>>> import numpy as np
>>> np.set_printoptions(precision=2, suppress=True, linewidth=200, floatmode="fixed")
>>> mat = np.load("arr.npy")
>>> mat
array([[2, 2, 0, 0, 2, 2, 2, 1, 2, 2],
       [1, 2, 1, 1, 1, 1, 0, 1, 0, 2],
       [0, 1, 2, 1, 0, 0, 2, 1, 1, 2],
       [2, 1, 0, 0, 1, 0, 2, 2, 2, 2],
       [0, 2, 1, 2, 1, 1, 0, 0, 1, 1],
       [0, 0, 0, 1, 2, 2, 1, 2, 0, 1],
       [2, 1, 0, 0, 1, 0, 2, 2, 2, 2],
       [1, 0, 2, 1, 1, 1, 0, 1, 2, 2]])
>>> out = mat / np.linalg.norm(mat, axis=1, keepdims=True)
>>> gram = out @ out.T
>>> round(float(np.degrees(np.arccos(np.clip(gram[2, 1], -1, 1)))), 2)
48.08
>>> (gram - 2 * np.eye(8)).round(6).argmax(axis=1)
array([3, 4, 7, 6, 1, 0, 3, 2])
>>> (np.abs(gram) > 0.9).astype(int)
array([[1, 0, 0, 0, 0, 0, 0, 0],
       [0, 1, 0, 0, 0, 0, 0, 0],
       [0, 0, 1, 0, 0, 0, 0, 0],
       [0, 0, 0, 1, 0, 0, 1, 0],
       [0, 0, 0, 0, 1, 0, 0, 0],
       [0, 0, 0, 0, 0, 1, 0, 0],
       [0, 0, 0, 1, 0, 0, 1, 0],
       [0, 0, 0, 0, 0, 0, 0, 1]])
>>> gram[2]
array([0.60, 0.67, 1.00, 0.69, 0.62, 0.45, 0.69, 0.73])
>>> np.argwhere(np.triu(np.abs(gram) > 0.95, 1))
array([[3, 6]])
>>> Uu, sigma, vt = np.linalg.svd(mat)
>>> evecs = vt[:(sigma > 1e-8).sum()]
>>> rng = np.random.default_rng(913078)
>>> x0 = mat[6] + 5 * mat[3] + rng.integers(2) * np.eye(10)[8]
>>> x0
array([12.00,  6.00,  0.00,  0.00,  6.00,  0.00, 12.00, 12.00, 12.00, 12.00])
>>> np.allclose(evecs.T @ evecs @ x0, x0)
True
